$ python -q
>>> import numpy as np
>>> from numpy import linalg as LA
>>> np.set_printoptions(suppress=True, linewidth=100)
>>> data = np.load("a.npy")
>>> data.round(2) + 0
array([[-0.21, -0.35, -0.15,  0.15,  0.23, -0.39, -0.25,  0.08, -0.38,  0.04, -0.33,  0.23,  0.46],
       [-0.03, -0.44, -0.44,  0.36,  0.21,  0.48,  0.1 ,  0.25,  0.18, -0.08, -0.18, -0.13, -0.21],
       [-0.24,  0.15, -0.17,  0.09,  0.27, -0.15, -0.43, -0.48,  0.48,  0.07, -0.08,  0.22, -0.28],
       [-0.15,  0.01, -0.29, -0.03, -0.46, -0.45,  0.31,  0.1 ,  0.44, -0.33, -0.24, -0.08,  0.12],
       [ 0.3 , -0.04, -0.22,  0.02, -0.64,  0.31, -0.31, -0.22, -0.05,  0.29, -0.27,  0.19,  0.14],
       [ 0.12,  0.27, -0.46, -0.08,  0.04, -0.24,  0.  , -0.12, -0.51,  0.  , -0.19, -0.36, -0.45],
       [ 0.12, -0.23, -0.48, -0.23,  0.05,  0.03,  0.03, -0.35, -0.05, -0.24,  0.62,  0.04,  0.27],
       [ 0.  , -0.19,  0.31,  0.3 , -0.1 ,  0.08,  0.26, -0.55, -0.25, -0.49, -0.19,  0.15, -0.16],
       [-0.24,  0.59, -0.11,  0.3 ,  0.01,  0.33, -0.21,  0.04, -0.08, -0.36, -0.01, -0.18,  0.41],
       [-0.27, -0.18,  0.07,  0.3 , -0.41, -0.16, -0.42,  0.26, -0.16, -0.14,  0.44,  0.  , -0.34],
       [-0.42, -0.29,  0.15, -0.57, -0.08,  0.22, -0.26, -0.12, -0.01, -0.14, -0.2 , -0.44,  0.01],
       [-0.66,  0.11, -0.17, -0.03, -0.14,  0.17,  0.43, -0.1 , -0.19,  0.39,  0.1 ,  0.27, -0.05],
       [-0.03, -0.14,  0.11,  0.42, -0.05, -0.16,  0.09, -0.33,  0.1 ,  0.42,  0.14, -0.62,  0.22]])
>>> Y = LA.invert(data)
Traceback (most recent call last):
  File "<python-input-5>", line 1, in <module>
    Y = LA.invert(data)
        ^^^^^^^^^
AttributeError: module 'numpy.linalg' has no attribute 'invert'
>>> Y = LA.inv(data)
>>> np.allclose(Y, data.T)
True
>>> np.round(LA.slogdet(data)[0], 2)
np.float64(1.0)
>>> round(LA.det(data) * LA.det(Y), 2)
np.float64(1.0)
>>> Y = data / np.sqrt((data ** 2).mean(axis=1, keepdims=True))
>>> LA.matrix_rank(data - data.mean(axis=1, keepdims=True))
np.int64(12)
>>> print(Y[8].round(2))
[-0.87  2.13 -0.38  1.1   0.05  1.17 -0.74  0.15 -0.3  -1.31 -0.02 -0.66  1.47]
>>> u = np.array([5, 0, 5, 3, 5, 2, 3, 0, 1, 0, 0, 2, 3])
>>> Y = data + np.outer(u, np.eye(13)[11])
>>> print(LA.matrix_rank(Y - data))
1
>>> LA.matrix_rank(LA.inv(Y) - LA.inv(data), tol=1e-8)
np.int64(1)
>>> print(round(LA.det(Y) / LA.det(data), 2), np.round(1 + LA.solve(data, u)[11], 2))
1.85 1.85
>>> x0 = np.array([-1, 2, 2, -2, -1, 2, -1, -2, 1, 0, -1, -1, -2])
>>> print(round(float(LA.norm(x0)), 2), round(LA.norm(data @ x0), 2))
5.48 5.48
>>> round(LA.det(data), 2)
np.float64(1.0)
>>> [p for p in range(1, 25) if np.allclose(LA.matrix_power(data, p), np.eye(13))]
[]
>>> 13 - LA.matrix_rank(data - np.eye(13), tol=1e-8)
np.int64(1)
>>> feats = np.load("m.npy")
>>> feats.round(2) + 0
array([[-0.45, -0.15,  0.17,  0.35, -0.15,  0.61, -0.28,  0.38],
       [ 0.23,  0.  ,  0.26, -0.18, -0.07,  0.4 , -0.45, -0.69],
       [-0.42, -0.09, -0.7 , -0.22,  0.4 ,  0.06, -0.28, -0.16],
       [-0.25,  0.25, -0.1 , -0.26, -0.72, -0.35, -0.38,  0.07],
       [-0.37, -0.27,  0.26,  0.52,  0.12, -0.53, -0.17, -0.37],
       [ 0.54, -0.58, -0.2 ,  0.1 , -0.05, -0.15, -0.46,  0.29],
       [-0.03,  0.3 ,  0.45, -0.3 ,  0.52, -0.2 , -0.43,  0.36],
       [ 0.28,  0.64, -0.3 ,  0.6 ,  0.06,  0.02, -0.25, -0.01]])
>>> x0 = np.array([-9, 0, 7, -5, 2, -7, 0, -8, -8, 5, 0, -3, -1])
>>> target = data @ x0
>>> b, lr = np.zeros(13), 1 / LA.norm(data, 2) ** 2
>>> for i in range(30):
...     b -= lr * data.T @ (data @ b - target)
...     if i % 5 == 0: print(i, round(LA.norm(data @ b - target), 2))
... 
0 0.0
5 0.0
10 0.0
15 0.0
20 0.0
25 0.0
>>> round(LA.cond(data), 2)
np.float64(1.0)
>>> print(b.round(2) + 0)
[-9.  0.  7. -5.  2. -7.  0. -8. -8.  5.  0. -3. -1.]
>>> m1 = np.load("data.npy")
>>> m1
array([[-0.2,  0.4, -0.4, -1.8, -1.4, -1. , -1. ],
       [ 1.3,  1.1, -0.7,  0.1, -1.3,  0.3, -1.1],
       [ 0.5,  0.5, -0.4,  0.1, -1. ,  0.6, -0.8],
       [-1.2, -0.3, -0.6,  4.5,  5.7, -3.9,  3.3],
       [-0.7, -0.4, -0.9,  0.1,  0.5, -0.5, -0.7],
       [-0.6, -0.2, -0.4, -1. , -3. ,  0.9, -0.1],
       [ 0.3, -0.3, -0.3, -1.7,  0.2, -1.8, -0.3],
       [-0.1, -0.7,  0.4, -0.8,  0. ,  0.1, -0.1],
       [-0.5,  0. ,  1.3, -1.4, -0.8,  1.2,  1. ],
       [-0.8, -0.5, -0.3,  2.5,  1. ,  1.5,  1. ],
       [-1.1, -1. , -0.8,  0.7,  1. , -1. ,  0.7],
       [-0.2, -1. ,  0.7,  1.3,  1.5, -0.7,  1. ],
       [ 0.4,  2.7, -1.4, -0.9, -2. , -0.7,  0.6],
       [-2.5,  0.7, -0.5,  1.1,  0.3,  0.2,  0. ],
       [ 0.6,  1.3,  1.2,  0.7,  0.9,  1.7, -0.3],
       [ 1.9, -1.2,  0.2, -0.8,  0.4,  1.4, -1. ],
       [-0.3, -0.3, -0.5, -1.5,  0.5, -0.5, -1.1],
       [ 0.5,  0.5,  0. , -0.4,  0.2, -0.4,  2. ],
       [-0.4, -0.3,  0.2, -0.4,  0.8, -0.9,  0.8],
       [ 0.2, -0.1,  0. , -1.4, -0.2, -0.2, -0.3],
       [-0.1, -0.5,  0.1,  0.9, -0.6, -1.1,  1. ],
       [ 0.9,  0.6, -0.2,  0. ,  2. , -0.9,  0.7],
       [ 0.3, -0.9, -0.2,  0.2, -0.7, -0.2,  0.2],
       [ 1.1,  0.9,  0.2, -2. ,  0.5, -1. , -0.7],
       [ 0.3,  0.3, -1.5, -0.4, -0.4, -1.9, -0.5],
       [-1.6,  0. ,  1.6,  0.6,  0.9, -0.3,  0. ],
       [-0.4, -0.4, -1.6, -0.7, -0.4,  0.5,  0.1],
       [ 0.2,  0.6,  0.6,  1. , -0.2, -0.6,  0.9],
       [-1. , -1.6,  0.2,  0.8,  0.8, -0.1,  1.2],
       [-0.3, -0.2,  0.9, -0.4,  0.7, -0.1,  0.7],
       [-1.7,  0.9, -1.3, -0.9, -0.5,  0.1,  1.2],
       [ 0.8,  0.9,  1.7, -1.8,  0.5,  0.3,  2.4],
       [ 1.2,  0.2, -1. , -2.2,  1.3, -1.1,  1.3],
       [ 0. ,  0.5, -0.5, -0.4,  1.3,  0.4, -0.3],
       [ 0.2,  1.3, -0.1, -1.1, -0.4,  0.5,  0.6],
       [-1. ,  1.1, -0.9, -0.4,  1.8,  0.9,  0.7],
       [ 1.2, -0.2, -2.2, -1. ,  0.3,  0.9,  1.3],
       [ 0.9, -0.6, -0.8,  1.7,  0.7,  1. , -0.5],
       [-0.4, -0.3,  1. ,  0.2,  0.6, -0.4, -1. ],
       [ 1.5, -1.3, -0.8,  0.5,  0.2,  0.2, -2. ],
       [-1.1, -0.2, -0.7,  1.6, -1.8,  1. ,  0.6],
       [ 0.9, -0.2, -0.9,  1.3,  1.5,  0.2,  0.6],
       [ 1.3,  0.2,  0.8,  1. ,  0.9,  0.1,  1.9],
       [ 1. ,  0.8, -2.4,  0.3,  0.8,  0. ,  0.3],
       [ 0.5,  0.7, -1.5,  2.2, -0.1, -1.1, -0.4]])
>>> ang = np.radians(15)
>>> r_ = np.eye(7)
>>> r_[5, 5] = r_[6, 6] = np.cos(ang)
>>> r_[5, 6], r_[6, 5] = -np.sin(ang), np.sin(ang)
>>> r_.round(2)
array([[ 1.  ,  0.  ,  0.  ,  0.  ,  0.  ,  0.  ,  0.  ],
       [ 0.  ,  1.  ,  0.  ,  0.  ,  0.  ,  0.  ,  0.  ],
       [ 0.  ,  0.  ,  1.  ,  0.  ,  0.  ,  0.  ,  0.  ],
       [ 0.  ,  0.  ,  0.  ,  1.  ,  0.  ,  0.  ,  0.  ],
       [ 0.  ,  0.  ,  0.  ,  0.  ,  1.  ,  0.  ,  0.  ],
       [ 0.  ,  0.  ,  0.  ,  0.  ,  0.  ,  0.97, -0.26],
       [ 0.  ,  0.  ,  0.  ,  0.  ,  0.  ,  0.26,  0.97]])
>>> Y = m1 @ r_.T
>>> print(np.round(np.abs(Y - m1).max(axis=0), 2))
[0.   0.   0.   0.   0.   0.72 1.12]
>>> np.allclose(m1 @ m1.T, Y @ Y.T)
True
>>> X = np.load("mat.npy")
>>> X
array([[5., 4., 4., 4., 0., 4., 0., 0., 4.],
       [4., 5., 4., 4., 0., 4., 0., 0., 4.],
       [4., 4., 5., 4., 0., 4., 0., 0., 4.],
       [4., 4., 4., 5., 0., 4., 0., 0., 4.],
       [0., 0., 0., 0., 5., 0., 4., 4., 0.],
       [4., 4., 4., 4., 0., 5., 0., 0., 4.],
       [0., 0., 0., 0., 4., 0., 5., 4., 0.],
       [0., 0., 0., 0., 4., 0., 4., 5., 0.],
       [4., 4., 4., 4., 0., 4., 0., 0., 5.]])
>>> rng = np.random.default_rng(4349)
>>> z = rng.permutation(9)
>>> Y = X[:, z] * rng.choice([-1, 1], 9)
>>> Y
array([[ 5.,  4., -0.,  4., -4., -0.,  4.,  4., -0.],
       [ 4.,  4., -0.,  4., -5., -0.,  4.,  4., -0.],
       [ 4.,  4., -0.,  5., -4., -0.,  4.,  4., -0.],
       [ 4.,  4., -0.,  4., -4., -0.,  5.,  4., -0.],
       [ 0.,  0., -4.,  0., -0., -4.,  0.,  0., -5.],
       [ 4.,  4., -0.,  4., -4., -0.,  4.,  5., -0.],
       [ 0.,  0., -5.,  0., -0., -4.,  0.,  0., -4.],
       [ 0.,  0., -4.,  0., -0., -5.,  0.,  0., -4.],
       [ 4.,  5., -0.,  4., -4., -0.,  4.,  4., -0.]])
>>> U, _, Vt = LA.svd(X.T @ Y)
>>> np.round(U @ Vt, 2) + 0
array([[ 1.,  0.,  0.,  0.,  0.,  0.,  0.,  0.,  0.],
       [ 0.,  0.,  0.,  0., -1.,  0.,  0.,  0.,  0.],
       [ 0.,  0.,  0.,  1.,  0.,  0.,  0.,  0.,  0.],
       [ 0.,  0.,  0.,  0.,  0.,  0.,  1.,  0.,  0.],
       [ 0.,  0.,  0.,  0.,  0.,  0.,  0.,  0., -1.],
       [ 0.,  0.,  0.,  0.,  0.,  0.,  0.,  1.,  0.],
       [ 0.,  0., -1.,  0.,  0.,  0.,  0.,  0.,  0.],
       [ 0.,  0.,  0.,  0.,  0., -1.,  0.,  0.,  0.],
       [ 0.,  1.,  0.,  0.,  0.,  0.,  0.,  0.,  0.]])
>>> z
array([0, 8, 6, 2, 1, 7, 3, 5, 4])
>>> q, r_ = LA.qr(X)
>>> q.shape, r_.shape
((9, 9), (9, 9))
>>> np.round(abs(r_[0, 0]), 2), round(LA.norm(X[:, 0]), 2)
(np.float64(10.25), np.float64(10.25))
>>> np.round(q.T @ q, 2) + 0
array([[1., 0., 0., 0., 0., 0., 0., 0., 0.],
       [0., 1., 0., 0., 0., 0., 0., 0., 0.],
       [0., 0., 1., 0., 0., 0., 0., 0., 0.],
       [0., 0., 0., 1., 0., 0., 0., 0., 0.],
       [0., 0., 0., 0., 1., 0., 0., 0., 0.],
       [0., 0., 0., 0., 0., 1., 0., 0., 0.],
       [0., 0., 0., 0., 0., 0., 1., 0., 0.],
       [0., 0., 0., 0., 0., 0., 0., 1., 0.],
       [0., 0., 0., 0., 0., 0., 0., 0., 1.]])
>>> print(np.round(q @ r_, 2))
[[5. 4. 4. 4. 0. 4. 0. 0. 4.]
 [4. 5. 4. 4. 0. 4. 0. 0. 4.]
 [4. 4. 5. 4. 0. 4. 0. 0. 4.]
 [4. 4. 4. 5. 0. 4. 0. 0. 4.]
 [0. 0. 0. 0. 5. 0. 4. 4. 0.]
 [4. 4. 4. 4. 0. 5. 0. 0. 4.]
 [0. 0. 0. 0. 4. 0. 5. 4. 0.]
 [0. 0. 0. 0. 4. 0. 4. 5. 0.]
 [4. 4. 4. 4. 0. 4. 0. 0. 5.]]
>>> q.round(2)
array([[-0.49,  0.68,  0.39,  0.28,  0.  ,  0.21,  0.  ,  0.  , -0.18],
       [-0.39, -0.74,  0.39,  0.28,  0.  ,  0.21,  0.  ,  0.  , -0.18],
       [-0.39, -0.03, -0.83,  0.28,  0.  ,  0.21,  0.  ,  0.  , -0.18],
       [-0.39, -0.03, -0.02, -0.88,  0.  ,  0.21,  0.  ,  0.  , -0.18],
       [-0.  ,  0.  ,  0.  ,  0.  , -0.66,  0.  ,  0.65, -0.38,  0.  ],
       [-0.39, -0.03, -0.02, -0.01, -0.  , -0.9 ,  0.  ,  0.  , -0.18],
       [-0.  ,  0.  ,  0.  ,  0.  , -0.53,  0.  , -0.76, -0.38,  0.  ],
       [-0.  ,  0.  ,  0.  ,  0.  , -0.53,  0.  , -0.05,  0.85,  0.  ],
       [-0.39, -0.03, -0.02, -0.01, -0.  , -0.01, -0.  , -0.  ,  0.92]])
>>> np.round(np.sort(LA.eigvals(q).real), 2)
array([-1.  , -0.99, -0.99, -0.79, -0.79, -0.47, -0.47,  1.  ,  1.  ])
>>> print(round(float(LA.det(q)), 2))
-1.0
>>> np.flatnonzero(LA.matrix_power((q != 0) + (q.T != 0) + np.eye(9), 9)[3])
array([0, 1, 2, 3, 5, 8])
>>> F = np.load("x.npy")
>>> F
array([[ 1,  3,  3,  1,  3,  2,  3, -3,  1],
       [ 3,  9,  9,  3,  9,  6,  9, -9,  3],
       [ 3,  9,  9,  3,  9,  6,  9, -9,  3],
       [ 1,  3,  3,  1,  3,  2,  3, -3,  1],
       [ 3,  9,  9,  3,  9,  6,  9, -9,  3],
       [ 2,  6,  6,  2,  6,  4,  6, -6,  2],
       [ 3,  9,  9,  3,  9,  6,  9, -9,  3],
       [-3, -9, -9, -3, -9, -6, -9,  9, -3],
       [ 1,  3,  3,  1,  3,  2,  3, -3,  1]])
>>> U, sigma, Vt = LA.svd(F)
>>> sigma.round(2) + 0
array([52.,  0.,  0.,  0.,  0.,  0.,  0.,  0.,  0.])
>>> Y = U[:, :1] @ np.diag(sigma[:1]) @ Vt[:1]
>>> LA.matrix_rank(Y)
np.int64(1)
>>> Y.round(2)
array([[ 1.,  3.,  3.,  1.,  3.,  2.,  3., -3.,  1.],
       [ 3.,  9.,  9.,  3.,  9.,  6.,  9., -9.,  3.],
       [ 3.,  9.,  9.,  3.,  9.,  6.,  9., -9.,  3.],
       [ 1.,  3.,  3.,  1.,  3.,  2.,  3., -3.,  1.],
       [ 3.,  9.,  9.,  3.,  9.,  6.,  9., -9.,  3.],
       [ 2.,  6.,  6.,  2.,  6.,  4.,  6., -6.,  2.],
       [ 3.,  9.,  9.,  3.,  9.,  6.,  9., -9.,  3.],
       [-3., -9., -9., -3., -9., -6., -9.,  9., -3.],
       [ 1.,  3.,  3.,  1.,  3.,  2.,  3., -3.,  1.]])
>>> np.round(np.abs(F - Y).max(), 2)
np.float64(0.0)
>>> LA.matrix_rank(F, rtol=0.05)
np.int64(1)
